$ python3 -q
>>> import numpy as np
>>> from numpy import linalg as LA
>>> np.set_printoptions(suppress=True, linewidth=120)
>>> J = np.array([[-0.2, 0.2, 0.1, 0.4],
...     [0.7, -0.9, 1.0, -0.7],
...     [-0.4, 0.5, 1.1, -0.5],
...     [0.6, -0.3, -0.1, -0.9]])
>>> rng = np.random.default_rng(858)
>>> J[0] = J[3] + 0.02 * rng.normal(size=4)
>>> J.round(3)
array([[ 0.596, -0.31 , -0.109, -0.909],
       [ 0.7  , -0.9  ,  1.   , -0.7  ],
       [-0.4  ,  0.5  ,  1.1  , -0.5  ],
       [ 0.6  , -0.3  , -0.1  , -0.9  ]])
>>> vals, vecs = LA.eig(J)
>>> np.round(J @ vecs[:, 0] - vals[0] * vecs[:, 0], 3) + 0
array([0., 0., 0., 0.])
>>> np.round(np.sort(LA.eigvals(LA.inv(J))), 3)
array([-34.28 ,  -1.721,  -1.075,   0.696])
>>> np.round(np.prod(vals), 3)
np.float64(-0.023)
>>> np.round(np.sort(LA.eigvals(J.T)), 3)
array([-0.93 , -0.581, -0.029,  1.436])
>>> U, s, VT = LA.svd(J)
>>> np.argmax(s[:-1] / (s[1:] + 1e-6)) + 1
np.int64(3)
>>> out = U[:, :3] @ np.diag(s[:3]) @ VT[:3]
>>> round(float(LA.norm(J - out) / LA.norm(J)), 3)
0.003
>>> out.round(3)
array([[ 0.601, -0.306, -0.108, -0.907],
       [ 0.7  , -0.9  ,  1.   , -0.7  ],
       [-0.4  ,  0.5  ,  1.1  , -0.5  ],
       [ 0.595, -0.304, -0.101, -0.902]])
>>> LA.matrix_rank(out)
np.int64(3)
>>> np.round(LA.norm(J - out, 2), 3), round(float(s[3]), 3)
(np.float64(0.009), 0.009)
>>> r0 = np.array([3, 3, 3])
>>> g = np.array([2, 0, 2, 0])
>>> K = np.outer(r0, g)
>>> K
array([[6, 0, 6, 0],
       [6, 0, 6, 0],
       [6, 0, 6, 0]])
>>> # row 1 repeats row 0
>>> x0 = np.array([3, -2, 0, 1])
>>> (K @ x0).argmax()
np.int64(0)
>>> K * x0
array([[18,  0,  0,  0],
       [18,  0,  0,  0],
       [18,  0,  0,  0]])
>>> np.einsum("ij,j->i", K, x0)
array([18, 18, 18])
>>> (K * x0).sum(axis=1)
array([18, 18, 18])
>>> np.round(K @ LA.pinv(K) @ K, 3)
array([[6., 0., 6., 0.],
       [6., 0., 6., 0.],
       [6., 0., 6., 0.]])
>>> np.unique(K.round(6), axis=0).shape
(1, 4)
>>> U, s, VT = LA.svd(K)
>>> vecs = VT[:(s > 1e-8).sum()]
>>> x0 = K[1] + 3 * K[0] + rng.integers(2) * np.eye(4)[2]
>>> x0
array([24.,  0., 24.,  0.])
>>> round(float(LA.norm(x0 - vecs.T @ vecs @ x0)), 3)
0.0
>>> np.round(np.diag(vecs.T @ vecs), 3)
array([0.5, 0. , 0.5, 0. ])
>>> LA.matrix_rank(np.vstack([K, x0]))
np.int64(1)
>>> np.allclose(vecs.T @ vecs @ x0, x0)
True
>>> K.ravel(order="F")
array([6, 6, 6, 0, 0, 0, 6, 6, 6, 0, 0, 0])
>>> K.reshape(-1, 2)
array([[6, 0],
       [6, 0],
       [6, 0],
       [6, 0],
       [6, 0],
       [6, 0]])
>>> K.reshape(2, -1)
array([[6, 0, 6, 0, 6, 0],
       [6, 0, 6, 0, 6, 0]])
>>> blk = K.reshape(3, 2, -1)
>>> blk.transpose(1, 0, 2)
array([[[6, 0],
        [6, 0],
        [6, 0]],

       [[6, 0],
        [6, 0],
        [6, 0]]])
>>> np.einsum("ihd,ihd->ih", blk, blk)
array([[36, 36],
       [36, 36],
       [36, 36]])
>>> np.einsum("ihd,jhd->hij", blk, blk).shape
(2, 3, 3)
>>> blk[:, 0]
array([[6, 0],
       [6, 0],
       [6, 0]])
>>> blk.shape
(3, 2, 2)
>>> W0 = np.load("sample13.npy")
>>> W0.round(3)
array([[ 0.942,  0.058, -0.195,  0.117],
       [ 0.058,  0.942,  0.195, -0.117],
       [-0.195,  0.195,  0.351,  0.39 ],
       [ 0.117, -0.117,  0.39 ,  0.766]])
>>> vals, vecs = LA.eigh(W0)
>>> x0 = np.array([-3, 3, 0, 3])
>>> round(float(x0 @ W0 @ x0), 3)
18.584
>>> np.round(LA.eigvalsh(W0[1:, 1:]), 3)
array([0.058, 1.   , 1.   ])
>>> U, s, VT = LA.svd(W0)
>>> np.argmax(s[:-1] / (s[1:] + 1e-6)) + 1
np.int64(3)
>>> out = U[:, :3] @ np.diag(s[:3]) @ VT[:3]
>>> np.round(np.abs(W0 - out).max(), 3)
np.float64(0.0)
>>> LA.matrix_rank(out)
np.int64(3)
>>> x0 = np.array([2, 1, -1, 2])
>>> round((x0 - W0 @ x0) @ (W0 @ x0), 3)
np.float64(0.0)
>>> round(np.trace(W0), 3)
np.float64(3.0)
>>> A = np.load("m.npy")
>>> A
array([[ 2.3, -2. ],
       [ 2. , -1.7]])
>>> round(float(LA.det(A)), 3)
0.09
>>> np.allclose(A, A.T)
False
>>> (A + A.T) / 2
array([[ 2.3,  0. ],
       [ 0. , -1.7]])
>>> assert A == A.T
Traceback (most recent call last):
  File "<python-input-67>", line 1, in <module>
    assert A == A.T
           ^^^^^^^^
ValueError: The truth value of an array with more than one element is ambiguous. Use a.any() or a.all()
>>> np.round(A @ A, 3)
array([[ 1.29, -1.2 ],
       [ 1.2 , -1.11]])
>>> r0 = np.array([1, -5])
>>> out = A + np.outer(r0, np.eye(2)[0])
>>> LA.matrix_rank(LA.inv(out) - LA.inv(A), tol=1e-8)
np.int64(1)
>>> M = np.load("out4.npy")
>>> M
array([[-2.3,  1.1, -0.1],
       [ 0.6, -1.3,  0.4],
       [ 0.5,  1.2, -0.8],
       [-0.2,  1.2, -0.3],
       [ 0.7, -0.6, -0.1],
       [ 0.5, -0.3, -0.3],
       [-0.3,  0.9, -2. ],
       [ 1.2, -2.3,  0.3],
       [ 0.6, -0.1, -1.5],
       [-0.2,  0.5,  0. ],
       [ 0.1,  0.8,  0.1],
       [ 0. , -1.5, -1.5],
       [-0.9,  0.6,  0.4],
       [ 2.6, -0.2, -1.3],
       [ 0.1, -0.8,  0.7],
       [ 0.5,  0.4, -1.3],
       [-0.2, -0.2,  0.3],
       [ 1.9, -0.3,  0.8]])
>>> x0 = np.array([2, -2, 3])
>>> y = M @ x0
>>> np.round(LA.solve(M.T @ M, M.T @ y), 3)
array([ 2., -2.,  3.])
>>> np.round(LA.lstsq(M, y)[0], 3)
array([ 2., -2.,  3.])
>>> y = y + 0.05 * rng.normal(size=18)
>>> y.round(3)
array([-7.109,  5.064, -3.802, -3.708,  2.289,  0.663, -8.357,  7.861, -3.119, -1.51 , -1.07 , -1.483, -1.809,  1.725,
        3.957, -3.716,  0.948,  6.795])
>>> c, *_ = LA.lstsq(M, y)
>>> [round(float(LA.norm(LA.solve(M.T @ M + lam * np.eye(3), M.T @ y))), 2) for lam in (0, 1, 10, 100)]
[4.12, 3.9, 2.7, 0.7]
>>> np.round(M.T @ (y - M @ c), 3) + 0
array([0., 0., 0.])
>>> c.round(3)
array([ 1.999, -2.006,  2.998])
>>> np.round(LA.norm(y - M @ c), 3)
np.float64(0.17)
>>> c.round()
array([ 2., -2.,  3.])
>>> cen = M - M.mean(axis=0)
>>> U, s, VT = LA.svd(cen, full_matrices=False)
>>> s.round(3)
array([5.068, 3.759, 2.789])
>>> np.abs(VT[0]).argmax()
np.int64(0)
>>> LA.matrix_rank(cen)
np.int64(3)
>>> out = M / np.sqrt((M ** 2).mean(axis=1, keepdims=True))
>>> np.round(LA.norm(out, axis=1), 3)
array([1.732, 1.732, 1.732, 1.732, 1.732, 1.732, 1.732, 1.732, 1.732, 1.732, 1.732, 1.732, 1.732, 1.732, 1.732, 1.732,
       1.732, 1.732])
>>> LA.matrix_rank(out) == LA.matrix_rank(M)
np.True_
>>> basis = M[[17, 8]].astype(float)
>>> for _ in range(3):
...     lab = LA.norm(M[:, None] - basis, axis=-1).argmin(axis=1)
...     basis = np.array([M[lab == j].mean(axis=0) for j in range(2)])
... 
>>> lab
array([1, 0, 1, 1, 0, 1, 1, 0, 1, 1, 1, 1, 1, 0, 0, 1, 1, 0])
>>> np.round(basis[1] - basis[0], 3)
array([-1.342,  1.3  , -0.717])
>>> basis.round(3)
array([[ 1.183, -0.917,  0.133],
       [-0.158,  0.383, -0.583]])
>>> np.abs(basis[1] - basis[0]).argmax()
np.int64(0)
>>> cen = M - M.mean(axis=0)
>>> vecs = LA.svd(cen)[2][:2]
>>> out = cen - cen @ vecs.T @ vecs
>>> np.round((cen @ vecs.T).std(axis=0), 3)
array([1.194, 0.886])
>>> np.round(np.cov(cen @ vecs.T, rowvar=False), 3) + 0
array([[1.511, 0.   ],
       [0.   , 0.831]])
>>> LA.norm(out, axis=1).round(6).argmax()
np.int64(11)
>>> feats = np.load("run19.npy")
>>> feats
array([[ 1.4  ,  1.   , -1.422],
       [-1.4  , -0.7  ,  1.402],
       [-0.2  ,  1.1  ,  0.192],
       [-0.7  ,  1.5  ,  0.681],
       [ 0.2  , -0.3  , -0.198],
       [ 0.6  , -1.6  , -0.583],
       [ 0.   ,  1.8  ,  0.041],
       [ 0.6  , -1.3  , -0.593],
       [ 0.9  ,  1.1  , -0.906],
       [-0.3  ,  0.1  ,  0.302],
       [ 0.1  ,  0.8  , -0.12 ],
       [ 1.4  , -1.5  , -1.428],
       [-1.7  ,  0.2  ,  1.699],
       [ 0.1  , -0.3  , -0.088],
       [ 1.1  , -0.6  , -1.078],
       [ 1.4  ,  1.   , -1.429],
       [-0.4  ,  0.   ,  0.435],
       [-1.2  , -0.5  ,  1.22 ],
       [-0.6  , -0.6  ,  0.541],
       [ 0.7  ,  0.   , -0.718],
       [ 1.3  ,  1.   , -1.298],
       [ 0.   ,  2.2  , -0.023],
       [-1.9  ,  0.9  ,  1.855],
       [-1.1  , -1.1  ,  1.06 ]])
>>> out = np.c_[feats[:, :1] @ np.array([[-2]]), np.array([9, 4, 1, 2, 1, 1, -5, 0, 4, 0, -7, -3, 3, -5, -5, 9, 2, 4, -2, -7, -2, -5, 1, -1])]
>>> out
array([[-2.8,  9. ],
       [ 2.8,  4. ],
       [ 0.4,  1. ],
       [ 1.4,  2. ],
       [-0.4,  1. ],
       [-1.2,  1. ],
       [ 0. , -5. ],
       [-1.2,  0. ],
       [-1.8,  4. ],
       [ 0.6,  0. ],
       [-0.2, -7. ],
       [-2.8, -3. ],
       [ 3.4,  3. ],
       [-0.2, -5. ],
       [-2.2, -5. ],
       [-2.8,  9. ],
       [ 0.8,  2. ],
       [ 2.4,  4. ],
       [ 1.2, -2. ],
       [-1.4, -7. ],
       [-2.6, -2. ],
       [ 0. , -5. ],
       [ 3.8,  1. ],
       [ 2.2, -1. ]])
>>> np.round(LA.norm(out - feats @ LA.lstsq(feats, out)[0], axis=0), 3) + 0
array([ 0.   , 21.052])
>>> np.round(LA.norm(LA.qr(feats)[0].T @ out, axis=0) ** 2 / ((out ** 2).sum(axis=0) + 1e-12), 3)
array([1.   , 0.008])
>>> LA.matrix_rank(out)
np.int64(2)
>>> LA.matrix_rank(np.c_[feats, out])
np.int64(4)
